% python3 -q
>>> import numpy as np
>>> np.set_printoptions(precision=1, suppress=True, linewidth=100, sign=" ")
>>> rd = lambda a: np.round(a, 1) + 0
>>> W0 = np.load("run1.npy")
>>> W0
array([[-10. ,   0.1,  -1.5,  -4.7,   1.1,   0.9,   4. ,  -4.8],
       [ -9.9,  -0.8,   0.5,  -4. ,   1.3,   1.1,   4.3,  -3.7],
       [-10.1,   0.2,  -0.6,  -4.4,  -2.1,  -0.7,   5.7,  -4.5],
       [ -9.6,   0.9,  -0.5,  -5. ,   0.3,   2.4,   5.8,  -5. ],
       [-10.9,  -2.1,   1. ,  -3.9,  -1.7,  -0.4,   3.4,  -4.8],
       [ -9.8,   0.3,   0.1,  -5.2,  -0.4,  -0.1,   6.6,  -4.7],
       [-10.8,   1.2,   2.3,  -4.5,  -0.1,  -0.2,   5.5,  -7. ],
       [-10.6,  -0.4,   0.4,  -3.5,   0.4,  -0.2,   5.3,  -5.7],
       [-10.8,  -0.7,  -1.3,  -4.6,   0.6,   0.5,   7. ,  -5.1],
       [-10.5,   2.2,   0.6,  -3.6,  -0.1,   0.8,   5.7,  -5.4],
       [ -9.5,  -0.6,  -0.1,  -4.5,   1. ,  -0.1,   4.2,  -4.4],
       [-10.7,  -0.2,   1.1,  -4.8,   1.6,   0.9,   4.8,  -7. ],
       [-10.6,  -0.9,  -0.5,  -5.2,  -0.7,   0.8,   5.1,  -5.6],
       [-11.1,   1.2,  -0.9,  -4.9,   0.6,  -0.2,   4. ,  -3.7],
       [ -9.5,  -0.1,  -0.4,  -5.6,   1.1,   0.5,   5.4,  -6.1],
       [-11.5,  -2.3,   0.6,  -6.8,  -1.3,   1. ,   1.9,  -4.2],
       [-11.2,   1.7,   2. ,  -6. ,  -0.8,   1. ,   3.9,  -4.6],
       [ -9.4,  -0.4,   0.8,  -5.9,   0.5,  -0.5,   5.8,  -5.3],
       [ -9.5,  -0.4,  -2.8,  -5.2,  -0.3,  -0.2,   5. ,  -3.9],
       [ -9.6,  -1.5,  -1.7,  -4.8,  -0.3,   0.3,   5.8,  -6.4],
       [ -8.8,   1.3,  -0.2,  -5.7,   0.5,   0.7,   5. ,  -5.7],
       [ -9.3,   1.3,   0.5,  -6.2,  -0.2,   1. ,   5.3,  -5.8],
       [-10.5,   1. ,   0.1,  -5.1,   0.1,  -0.6,   4.5,  -4.7],
       [ -8.8,  -1. ,  -0.5,  -4.6,   2. ,  -1.4,   4.2,  -3.2],
       [-10.2,   0.8,   2.1,  -4.5,   0.7,   1.9,   5.1,  -4.5],
       [ -9. ,   0.1,   1.7,  -4.1,  -1. ,   1.7,   6.7,  -5.2],
       [ -9.1,  -0.5,  -0.3,  -6.8,  -1.3,  -1.8,   5.2,  -6.9],
       [ -8.8,  -1.1,  -1.1,  -4.2,  -0.4,   0.5,   5.1,  -5. ],
       [-11. ,  -0.6,  -0.4,  -5.7,  -1.2,   0.3,   6.7,  -4.7],
       [ -9.2,  -0.6,   0.7,  -4.2,  -0.3,   0.5,   5.5,  -5.1],
       [ -8.2,   0.6,   1.5,  -4.8,  -0.5,   0.6,   5.5,  -4. ],
       [ -9.9,   1.3,   0.7,  -4.4,   1. ,   2.3,   4.6,  -6.7],
       [-10.3,   1.6,   1.5,  -5.9,   0.2,  -1.6,   6.1,  -5. ],
       [-10.8,   1.9,  -0.4,  -4.5,   0.7,   0.5,   4.3,  -4. ],
       [-11.7,   0.2,  -0.3,  -5.4,   0. ,   0.6,   5.6,  -5.6],
       [-10.2,   1.2,  -0.1,  -5.4,  -0.7,   0.8,   5.2,  -4.9],
       [-11.3,   1.2,   2.7,  -6.1,   0.8,   0.1,   5.2,  -5.6],
       [-10.3,   0.8,  -0.9,  -3.7,   0.3,   0.8,   4.7,  -4.1],
       [-10.4,  -1. ,  -1.9,  -4.8,   0.2,  -0.5,   4.8,  -5. ],
       [-10.1,  -0.9,  -0.8,  -4.4,   1. ,   0.8,   5.1,  -7.3],
       [-10.7,  -0.9,   1. ,  -5.3,   0.6,  -0.3,   6.7,  -5.1],
       [ -9.6,   2. ,   0.8,  -5.6,  -0.6,  -0.2,   6.8,  -5.5],
       [-11.9,   0.3,   0.1,  -3.7,   2.1,  -0.1,   6.1,  -3.4],
       [ -8.6,   0.4,  -1.3,  -5. ,   0.7,  -2.6,   4.7,  -4.7]])
>>> Xc = W0 - W0.mean(axis=0)
>>> vecs = np.linalg.svd(Xc)[2][:1]
>>> out = Xc - Xc @ vecs.T @ vecs
>>> rd(np.cov(Xc @ vecs.T, rowvar=False))
np.float64(1.9)
>>> C2 = np.cov(W0, rowvar=False)
>>> rd(np.polyfit(W0[:, 0], W0[:, 6], 1))
array([ 0.2,  6.7])
>>> rd(np.corrcoef(W0[:, 0], W0[:, 6])[0, 1])
np.float64(0.1)
>>> np.argwhere(np.triu(np.abs(np.corrcoef(W0.T)) > 0.8, 1))
array([], shape=(0, 2), dtype=int64)
>>> np.argsort(-W0.std(axis=0).round(6), kind="stable")
array([ 2,  1,  5,  6,  7,  4,  0,  3])
>>> rd(np.corrcoef(W0.T))
array([[ 1. ,  0. , -0.2,  0. ,  0. , -0.1,  0.1,  0. ],
       [ 0. ,  1. ,  0.3, -0.1,  0.1,  0.1,  0.2,  0. ],
       [-0.2,  0.3,  1. , -0.1, -0.1,  0.2,  0.1, -0.2],
       [ 0. , -0.1, -0.1,  1. ,  0.3,  0.2,  0.1,  0.2],
       [ 0. ,  0.1, -0.1,  0.3,  1. ,  0. ,  0. ,  0.1],
       [-0.1,  0.1,  0.2,  0.2,  0. ,  1. ,  0. , -0.1],
       [ 0.1,  0.2,  0.1,  0.1,  0. ,  0. ,  1. , -0.2],
       [ 0. ,  0. , -0.2,  0.2,  0.1, -0.1, -0.2,  1. ]])
>>> feats = np.load("out1.npy")
>>> feats
array([[ 0,  1, -2,  0, -1,  1],
       [ 0, -2,  1,  1,  2,  0],
       [ 0,  0,  0,  0, -2, -2],
       [ 0,  0,  0,  1, -1,  2],
       [ 0,  0,  0,  0,  2, -1],
       [ 0,  0,  0,  0,  0, -2]])
>>> vec = np.array([0, 1, 0, 0, 0, 1])
>>> h1 = np.maximum(feats @ vec, 0)
>>> feats.T @ h1
array([ 0,  2, -4,  2, -4,  6])
>>> np.flatnonzero(h1 > 1e-9)
array([ 0,  3])
>>> rd(np.tanh(feats @ vec))
array([ 1. , -1. , -1. ,  1. , -0.8, -1. ])
>>> feats * (h1 > 1e-9)[:, None]
array([[ 0,  1, -2,  0, -1,  1],
       [ 0,  0,  0,  0,  0,  0],
       [ 0,  0,  0,  0,  0,  0],
       [ 0,  0,  0,  1, -1,  2],
       [ 0,  0,  0,  0,  0,  0],
       [ 0,  0,  0,  0,  0,  0]])
>>> h1
array([ 2,  0,  0,  2,  0,  0])
>>> np.linalg.lstsq(feats[:-1].T, feats[-1])[2]
np.int32(5)
>>> np.allclose(feats[:-1].T @ np.linalg.lstsq(feats[:-1].T, feats[-1])[0], feats[-1])
True
>>> rd(np.trace(np.linalg.pinv(feats) @ feats))
np.float64(5.0)
>>> rd(feats @ np.linalg.pinv(feats) @ feats)
array([[ 0.,  1., -2.,  0., -1.,  1.],
       [ 0., -2.,  1.,  1.,  2.,  0.],
       [ 0.,  0.,  0.,  0., -2., -2.],
       [ 0.,  0.,  0.,  1., -1.,  2.],
       [ 0.,  0.,  0.,  0.,  2., -1.],
       [ 0.,  0.,  0.,  0.,  0., -2.]])
>>> try:
...     np.linalg.inv(feats)
... except np.linalg.LinAlgError as e:
...     print(repr(e))
... 
LinAlgError('Singular matrix')
>>> rk = np.linalg.matrix_rank(feats)
>>> rk
np.int64(5)
>>> null = np.linalg.svd(feats)[2][rk:].T
>>> feats @ null
array([[ 0.],
       [ 0.],
       [ 0.],
       [ 0.],
       [ 0.],
       [ 0.]])
>>> [int(np.linalg.matrix_rank(feats[:, :j + 1])) for j in range(6)]
[0, 1, 2, 3, 4, 5]
>>> blk = np.stack([feats, -3 * feats, feats[::-1]])
>>> np.linalg.matrix_rank(blk)
array([ 5,  5,  5])
>>> np.linalg.matrix_rank(blk.reshape(3, -1))
np.int64(2)
>>> (blk @ feats.T).shape
(3, 6, 6)
>>> rd(np.linalg.det(blk))
array([ 0.,  0.,  0.])
>>> np.einsum("bij,cij->bc", blk, blk)
array([[  40, -120,    0],
       [-120,  360,    0],
       [   0,    0,   40]])
>>> rd(np.linalg.norm(blk, axis=(1, 2)))
array([  6.3,  19. ,   6.3])
>>> Uu, sig, Vh = np.linalg.svd(feats)
>>> np.argmax(sig[:-1] / (sig[1:] + 1e-6)) + 1
np.int64(5)
>>> rd(sig)
array([ 4.4,  3.7,  2.3,  1.2,  0.6,  0. ])
>>> out = Uu[:, :5] @ np.diag(sig[:5]) @ Vh[:5]
>>> np.linalg.matrix_rank(feats, rtol=0.05)
np.int64(5)
>>> rd(np.linalg.norm(feats - out) / np.linalg.norm(feats))
np.float64(0.0)
>>> np.linalg.matrix_rank(out)
np.int64(5)
>>> mat = np.load("layer9.npy")
>>> mat
array([[ 3,  2,  0, -2,  0,  0,  3,  0,  1, -1, -1],
       [-3,  1, -1,  3, -2, -2,  3, -4, -2, -2,  2],
       [ 3,  1, -2,  3, -2, -3,  0, -4,  2, -1, -2],
       [-3,  3,  3,  0,  1,  0, -3,  2,  1, -1, -1],
       [-1, -3, -1,  1,  3,  1,  1,  6,  3, -1, -2],
       [-2,  1, -2, -2,  2, -1,  3,  4, -2, -2,  2],
       [-2,  0, -2, -1,  2,  3,  0,  4,  2,  2,  3],
       [ 3, -1,  1,  1, -2,  2,  0, -4,  0, -3, -3],
       [ 2, -2,  0,  1,  1,  1, -1,  2,  3, -2, -1],
       [ 0,  1,  0,  3, -2, -1,  1, -4,  1,  3,  0],
       [ 3, -1, -3,  2, -1,  2,  1, -2,  1,  0,  0],
       [-3,  3,  0,  2, -2,  0, -3, -4,  3, -2, -1]])
>>> # looks like rank 10
>>> rd(np.linalg.norm(mat, 2) / np.linalg.norm(mat))
np.float64(0.6)
>>> [round(float(x), 1) for x in np.linalg.svd(mat, compute_uv=False)[:3]]
[15.6, 10.3, 9.4]
>>> C2 = mat.T @ mat
>>> np.allclose(C2, C2.T)
True
>>> (mat @ mat.T).shape
(12, 12)
>>> blk = np.stack([mat, 4 * mat, mat[::-1]])
>>> blk.shape
(3, 12, 11)
>>> (blk @ mat.T).shape
(3, 12, 12)
>>> rd(np.linalg.norm(blk, axis=(1, 2)))
array([ 24.6,  98.5,  24.6])
>>> np.linalg.lstsq(mat[:-1].T, mat[-1])[2]
np.int32(10)
>>> np.unique(mat.round(6), axis=0).shape
(12, 11)
>>> try:
...     np.linalg.inv(mat)
... except np.linalg.LinAlgError as e:
...     print(repr(e))
... 
LinAlgError('Last 2 dimensions of the array must be square')
>>> A = np.load("mat.npy")
>>> rd(A)
array([[ 0.9, -0.2, -0.2,  0. , -0.1, -0.2, -0.2, -0.1, -0.1,  0. ],
       [-0.2,  0.6, -0.4, -0.1, -0.2, -0.4, -0.4, -0.2, -0.2, -0.1],
       [-0.2, -0.4,  0.6, -0.1, -0.2, -0.4, -0.4, -0.2, -0.2, -0.1],
       [ 0. , -0.1, -0.1,  1. ,  0. , -0.1, -0.1,  0. ,  0. ,  0. ],
       [-0.1, -0.2, -0.2,  0. ,  0.9, -0.2, -0.2, -0.1, -0.1,  0. ],
       [-0.2, -0.4, -0.4, -0.1, -0.2,  0.6, -0.4, -0.2, -0.2, -0.1],
       [-0.2, -0.4, -0.4, -0.1, -0.2, -0.4,  0.6, -0.2, -0.2, -0.1],
       [-0.1, -0.2, -0.2,  0. , -0.1, -0.2, -0.2,  0.9, -0.1,  0. ],
       [-0.1, -0.2, -0.2,  0. , -0.1, -0.2, -0.2, -0.1,  0.9,  0. ],
       [ 0. , -0.1, -0.1,  0. ,  0. , -0.1, -0.1,  0. ,  0. ,  1. ]])
>>> np.unravel_index(np.abs(A).argmax(), A.shape)
(np.int64(3), np.int64(3))
>>> rd(np.linalg.norm(A))
np.float64(3.2)
>>> rd(A - A[0])
array([[ 0. ,  0. ,  0. ,  0. ,  0. ,  0. ,  0. ,  0. ,  0. ,  0. ],
       [-1.1,  0.9, -0.1,  0. , -0.1, -0.1, -0.1, -0.1, -0.1,  0. ],
       [-1.1, -0.1,  0.9,  0. , -0.1, -0.1, -0.1, -0.1, -0.1,  0. ],
       [-0.9,  0.1,  0.1,  1. ,  0.1,  0.1,  0.1,  0.1,  0.1,  0. ],
       [-1. ,  0. ,  0. ,  0. ,  1. ,  0. ,  0. ,  0. ,  0. ,  0. ],
       [-1.1, -0.1, -0.1,  0. , -0.1,  0.9, -0.1, -0.1, -0.1,  0. ],
       [-1.1, -0.1, -0.1,  0. , -0.1, -0.1,  0.9, -0.1, -0.1,  0. ],
       [-1. ,  0. ,  0. ,  0. ,  0. ,  0. ,  0. ,  1. ,  0. ,  0. ],
       [-1. ,  0. ,  0. ,  0. ,  0. ,  0. ,  0. ,  0. ,  1. ,  0. ],
       [-0.9,  0.1,  0.1,  0. ,  0.1,  0.1,  0.1,  0.1,  0.1,  1. ]])
>>> rd(A.mean(axis=0))
array([ 0. , -0.1, -0.1,  0.1,  0. , -0.1, -0.1,  0. ,  0. ,  0.1])
>>> np.count_nonzero(A)
np.int64(100)
>>> np.zeros(10, 10)
Traceback (most recent call last):
  File "<python-input-70>", line 1, in <module>
    np.zeros(10, 10)
    ~~~~~~~~^^^^^^^^
TypeError: Cannot interpret '10' as a data type
>>> np.linalg.matrix_rank(A)
np.int64(10)
>>> rd(np.linalg.svd(A, compute_uv=False))
array([ 1.,  1.,  1.,  1.,  1.,  1.,  1.,  1.,  1.,  1.])
>>> u = np.array([4, -6, -6, 1, 5, 4, -2, -6, 0, -3])
>>> out = A + np.outer(u, np.eye(10)[2])
>>> rd(np.linalg.det(out) / np.linalg.det(A)), rd(1 + np.linalg.solve(A, u)[2])
(np.float64(-1.9), np.float64(-1.9))
>>> rd(out)
array([[ 0.9, -0.2,  3.8,  0. , -0.1, -0.2, -0.2, -0.1, -0.1,  0. ],
       [-0.2,  0.6, -6.4, -0.1, -0.2, -0.4, -0.4, -0.2, -0.2, -0.1],
       [-0.2, -0.4, -5.4, -0.1, -0.2, -0.4, -0.4, -0.2, -0.2, -0.1],
       [ 0. , -0.1,  0.9,  1. ,  0. , -0.1, -0.1,  0. ,  0. ,  0. ],
       [-0.1, -0.2,  4.8,  0. ,  0.9, -0.2, -0.2, -0.1, -0.1,  0. ],
       [-0.2, -0.4,  3.6, -0.1, -0.2,  0.6, -0.4, -0.2, -0.2, -0.1],
       [-0.2, -0.4, -2.4, -0.1, -0.2, -0.4,  0.6, -0.2, -0.2, -0.1],
       [-0.1, -0.2, -6.2,  0. , -0.1, -0.2, -0.2,  0.9, -0.1,  0. ],
       [-0.1, -0.2, -0.2,  0. , -0.1, -0.2, -0.2, -0.1,  0.9,  0. ],
       [ 0. , -0.1, -3.1,  0. ,  0. , -0.1, -0.1,  0. ,  0. ,  1. ]])
>>> np.linalg.matrix_rank(out - A)
np.int64(1)
>>> X = np.array([[1, 0, 0, 0, 0, 0, 0, 0],
...     [5, 1, 0, 0, 0, 0, 0, 0],
...     [-2, 4, 1, 0, 0, 0, 0, 0],
...     [-4, 0, 3, 1, 0, 0, 0, 0],
...     [-2, -5, -1, 5, 1, 0, 0, 0],
...     [-3, 1, -2, -3, -1, 1, 0, 0],
...     [5, 1, 4, 5, -5, 1, 1, 0],
...     [4, 3, 0, -4, -3, 5, -5, 1]])
>>> X
array([[ 1,  0,  0,  0,  0,  0,  0,  0],
       [ 5,  1,  0,  0,  0,  0,  0,  0],
       [-2,  4,  1,  0,  0,  0,  0,  0],
       [-4,  0,  3,  1,  0,  0,  0,  0],
       [-2, -5, -1,  5,  1,  0,  0,  0],
       [-3,  1, -2, -3, -1,  1,  0,  0],
       [ 5,  1,  4,  5, -5,  1,  1,  0],
       [ 4,  3,  0, -4, -3,  5, -5,  1]])
>>> Uu, sig, Vh = np.linalg.svd(X)
>>> rd(sig)
array([ 12.3,  10.5,   6.7,   5.4,   2.9,   2.2,   0.3,   0. ])
>>> out = Uu[:, :7] @ np.diag(sig[:7]) @ Vh[:7]
>>> rd(out)
array([[ 1.,  0.,  0.,  0.,  0.,  0.,  0.,  0.],
       [ 5.,  1.,  0.,  0.,  0.,  0.,  0.,  0.],
       [-2.,  4.,  1.,  0.,  0.,  0.,  0.,  0.],
       [-4.,  0.,  3.,  1.,  0.,  0.,  0.,  0.],
       [-2., -5., -1.,  5.,  1.,  0.,  0.,  0.],
       [-3.,  1., -2., -3., -1.,  1.,  0.,  0.],
       [ 5.,  1.,  4.,  5., -5.,  1.,  1.,  0.],
       [ 4.,  3.,  0., -4., -3.,  5., -5.,  1.]])
>>> np.diff(X, axis=0)
array([[ 4,  1,  0,  0,  0,  0,  0,  0],
       [-7,  3,  1,  0,  0,  0,  0,  0],
       [-2, -4,  2,  1,  0,  0,  0,  0],
       [ 2, -5, -4,  4,  1,  0,  0,  0],
       [-1,  6, -1, -8, -2,  1,  0,  0],
       [ 8,  0,  6,  8, -4,  0,  1,  0],
       [-1,  2, -4, -9,  2,  4, -6,  1]])
>>> X.sum(axis=1)
array([ 1,  6,  3,  0, -2, -7, 12,  1])
>>> rd(np.linalg.svd(X, compute_uv=False))
array([ 12.3,  10.5,   6.7,   5.4,   2.9,   2.2,   0.3,   0. ])
>>> np.linalg.matrix_rank(X)
np.int64(8)
>>> X[:, 8]
Traceback (most recent call last):
  File "<python-input-88>", line 1, in <module>
    X[:, 8]
    ~^^^^^^
IndexError: index 8 is out of bounds for axis 1 with size 8
>>> np.unravel_index(np.abs(X).argmax(), X.shape)
(np.int64(1), np.int64(0))
>>> np.count_nonzero(X)
np.int64(34)
>>> np.abs(X).max()
np.int64(5)
>>> X.sum(axis=0)
array([ 4,  5,  5,  4, -8,  7, -4,  1])
>>> X[8]
Traceback (most recent call last):
  File "<python-input-93>", line 1, in <module>
    X[8]
    ~^^^
IndexError: index 8 is out of bounds for axis 0 with size 8
